>>> import numpy as np
>>> import numpy.linalg as la
>>> np.set_printoptions(precision=1, suppress=True, linewidth=100)
>>> M = np.load("w.npy")
>>> print(M)
[[ 3  4  5  6]
 [ 7  8  9 10]
 [11 12 13 14]
 [15 16 17 18]
 [19 20 21 22]
 [23 24 25 26]]
>>> B = M[0, 0] * M[1:] - np.outer(M[1:, 0], M[0])
>>> print(B)
[[  0  -4  -8 -12]
 [  0  -8 -16 -24]
 [  0 -12 -24 -36]
 [  0 -16 -32 -48]
 [  0 -20 -40 -60]]
>>> print(np.flatnonzero(~B.round(6).any(axis=1)))
[]
>>> print(la.matrix_rank(B), la.matrix_rank(M))
1 2
>>> print(B[2] @ B[4])
3360
>>> print(np.round(la.norm(B, "nuc"), 1))
111.0
>>> arr = np.maximum(np.array([[2, 2, 0],
...     [3, -2, -3],
...     [-1, 3, -1],
...     [3, 0, -1],
...     [2, -1, -3],
...     [2, -1, -1],
...     [-1, 3, -1],
...     [-3, -1, 3],
...     [-2, -3, -1],
...     [0, 0, -2],
...     [0, 2, -1],
...     [0, 2, 0],
...     [2, -1, 1],
...     [3, 0, 3],
...     [1, 3, 2],
...     [-1, 2, -1],
...     [-1, 2, 3],
...     [3, 1, -1]]) @ np.array([[1, 2, 0, 0], [0, 0, 3, 3], [1, 2, 1, 0]]) + np.array([3, 3, 2, 3]), 0)
>>> print(arr)
[[ 5  7  8  9]
 [ 3  3  0  0]
 [ 1  0 10 12]
 [ 5  7  1  3]
 [ 2  1  0  0]
 [ 4  5  0  0]
 [ 1  0 10 12]
 [ 3  3  2  0]
 [ 0  0  0  0]
 [ 1  0  0  3]
 [ 2  1  7  9]
 [ 3  3  8  9]
 [ 6  9  0  0]
 [ 9 15  5  3]
 [ 6  9 13 12]
 [ 1  0  7  9]
 [ 5  7 11  9]
 [ 5  7  4  6]]
>>> z = arr[:, 0] > np.median(arr[:, 0])
>>> u = arr[z].mean(axis=0) - arr[~z].mean(axis=0)
>>> print(((arr - arr.mean(axis=0)) @ u > 0).astype(int))
[1 0 0 1 0 1 0 0 0 0 0 0 1 1 1 0 1 1]
>>> print(u)
[ 3.9  7.2  0.8 -0.2]
>>> print(z.astype(int))
[1 0 0 1 0 1 0 0 0 0 0 0 1 1 1 0 1 1]
>>> B = np.c_[arr[:, :3] @ np.array([[2, 1, 2], [0, 0, 0], [3, 0, 3]]), np.array([-2, -2, 1, -2, 1, -1, -1, 0, 3, 2, 3, -3, 1, 0, 2, -2, -3, 1])]
>>> print(B)
[[34  5 34 -2]
 [ 6  3  6 -2]
 [32  1 32  1]
 [13  5 13 -2]
 [ 4  2  4  1]
 [ 8  4  8 -1]
 [32  1 32 -1]
 [12  3 12  0]
 [ 0  0  0  3]
 [ 2  1  2  2]
 [25  2 25  3]
 [30  3 30 -3]
 [12  6 12  1]
 [33  9 33  0]
 [51  6 51  2]
 [23  1 23 -2]
 [43  5 43 -3]
 [22  5 22  1]]
>>> print(la.norm(la.qr(arr)[0].T @ B, axis=0) ** 2 / ((B ** 2).sum(axis=0) + 1e-12))
[1.  1.  1.  0.1]
>>> print(la.matrix_rank(np.c_[arr, B]))
5
>>> print(M @ la.pinv(M) @ M)
[[ 3.  4.  5.  6.]
 [ 7.  8.  9. 10.]
 [11. 12. 13. 14.]
 [15. 16. 17. 18.]
 [19. 20. 21. 22.]
 [23. 24. 25. 26.]]
>>> print(np.allclose(M[:-1].T @ la.lstsq(M[:-1].T, M[-1])[0], M[-1]))
True
>>> print(np.abs(np.diag(la.qr(M)[1])) > 1e-9)
[ True  True False False]
>>> print(np.round(np.trace(la.pinv(M) @ M), 1))
2.0
>>> Xs = (arr - arr.mean(axis=0)) / arr.std(axis=0)
>>> print(np.argwhere(np.abs(Xs) > 2))
[[13  0]
 [13  1]]
>>> b = la.lstsq(np.delete(Xs, 3, axis=1), Xs[:, 3])[0]
>>> print(b)
[ 0.1 -0.3  1. ]
>>> mat = np.loadtxt("data.csv", delimiter=",")
>>> print(mat)
[[ 223.  114.  166. -164.   21.  149.]
 [ 114.   82.   89.  -81.   51.   65.]
 [ 166.   89.  147.  -88.   57.   99.]
 [-164.  -81.  -88.  174.   32. -124.]
 [  21.   51.   57.   32.  142.  -24.]
 [ 149.   65.   99. -124.  -24.  110.]]
>>> print(np.allclose(mat, mat.T))
True
>>> print(round(float(np.abs(la.eigvals(mat)).max()), 1))
631.1
>>> ev, V = la.eigh(mat)
>>> x = np.array([-7, 1, 9, -9, 6, 8])
>>> print((np.sign(V[:, -1].round(6)) == np.sign(V[0, -1].round(6))).astype(int))
[1 1 1 0 1 1]
>>> J = np.array([[0.7, -1.2, 0.8, -1.6],
...     [0.2, 1.4, 0.2, -0.9],
...     [-0.1, 1.1, 0.8, -0.3]])
>>> print(J)
[[ 0.7 -1.2  0.8 -1.6]
 [ 0.2  1.4  0.2 -0.9]
 [-0.1  1.1  0.8 -0.3]]
>>> B = J / np.sqrt((J ** 2).mean(axis=1, keepdims=True))
>>> print(la.matrix_rank(J - J.mean(axis=1, keepdims=True)))
3
>>> print(la.norm(B, axis=1))
[2. 2. 2.]
>>> print(np.round(J - J.mean(axis=1, keepdims=True), 1) + 0)
[[ 1.  -0.9  1.1 -1.3]
 [ 0.   1.2  0.  -1.1]
 [-0.5  0.7  0.4 -0.7]]
>>> print(la.matrix_rank(B) == la.matrix_rank(J))
True
>>> B = J / la.norm(J, axis=1, keepdims=True)
>>> cov = B @ B.T
>>> print(np.argwhere(np.triu(np.abs(cov) > 0.95, 1)))
[]
>>> print(la.norm(B, axis=1))
[1. 1. 1.]
>>> print((np.abs(cov) > 0.9).astype(int))
[[1 0 0]
 [0 1 0]
 [0 0 1]]
>>> cov = J.T @ J
>>> print(la.svd(J, compute_uv=False) ** 2)
[5.2 4.4 0.4]
>>> print(np.allclose(cov, cov.T))
True
>>> print(la.matrix_rank(cov))
3
>>> print(np.diag(cov))
[0.5 4.6 1.3 3.5]
>>> print((J @ J.T).shape)
(3, 3)
>>> print(np.round(la.eigvalsh(cov)[::-1], 1) + 0)
[5.2 4.4 0.4 0. ]
>>> X = np.loadtxt("run12.csv", delimiter=",")
>>> print(X)
[[ 19.4  -0.4  -0.4   5.4   3.4]
 [ -6.9  -3.4   2.2  -7.2   5.7]
 [  5.   -6.7  -7.1  10.9  -5.5]
 [ 16.4  -5.9  -5.6   9.5  -0.4]
 [  7.7  -1.2  -3.1  -0.5   1.8]
 [  2.3  -1.3  -5.4   5.4  -5.5]
 [ -2.3  -6.2   1.6 -20.1  18.9]
 [-11.6   0.3   3.8  -5.1   1.2]
 [-15.3  -4.6   2.5  -7.1   2.5]
 [ 11.8  -8.4  -2.   -4.2  11.6]
 [ 16.9  -8.3  -5.6   5.5   3.9]
 [ 10.4  -2.3  -5.1  16.9  -9.2]
 [-23.6  10.5   9.9 -14.4   0.9]
 [-20.2   2.7  -0.2  -3.2  -7.7]
 [-16.8  10.9   8.2 -11.1  -0.8]
 [-15.    4.8   8.9 -11.9   5.5]
 [  5.4   3.1  -1.7  19.6 -15.6]
 [ -1.9  -4.   -3.5  -0.6   0. ]
 [-20.9  16.2  13.2  -5.5  -6.3]
 [ 17.1  -8.   -6.1   9.3   1.6]
 [-19.5   6.2   5.9   1.4  -8.6]
 [ 11.4   1.5   0.3   2.2   1.8]
 [ 21.8  -0.3  -4.2  19.5  -7.5]
 [  0.8  -1.4  -2.1   1.   -1. ]
 [  3.1  -2.5  -3.1   5.7  -3.8]
 [ 18.1 -11.6 -11.2  12.8  -2.3]
 [-21.4  11.9   9.  -13.2  -0.2]
 [-19.2   1.4   5.7 -11.9   3.7]
 [ -3.2   3.1   4.5   1.3  -1.1]
 [ 18.4  -2.2  -1.4   0.7   8.2]]
>>> x = np.array([1, 4, -4, 4, 5])
>>> rhs = X @ x
>>> print(np.round(la.pinv(X) @ X, 1) + 0)
[[1. 0. 0. 0. 0.]
 [0. 1. 0. 0. 0.]
 [0. 0. 1. 0. 0.]
 [0. 0. 0. 1. 0.]
 [0. 0. 0. 0. 1.]]
>>> rng = np.random.default_rng(413033)
>>> rhs = rhs + 0.3 * rng.normal(size=30)
>>> print(rhs)
[ 57.7 -29.5  22.9  51.   22.7  13.  -19.  -39.9 -59.1  27.   47.3  43.  -75.1 -59.1 -54.5 -51.6
  24.9  -6.4 -62.8  54.4 -54.9  33.7  78.2   2.5   9.5  56.5 -63.1 -65.6  -8.8  58.8]
>>> b, *_ = la.lstsq(X, rhs)
>>> print(b.round())
[ 1.  4. -4.  4.  5.]
>>> print(b)
[ 1.   4.  -4.1  4.   5.1]
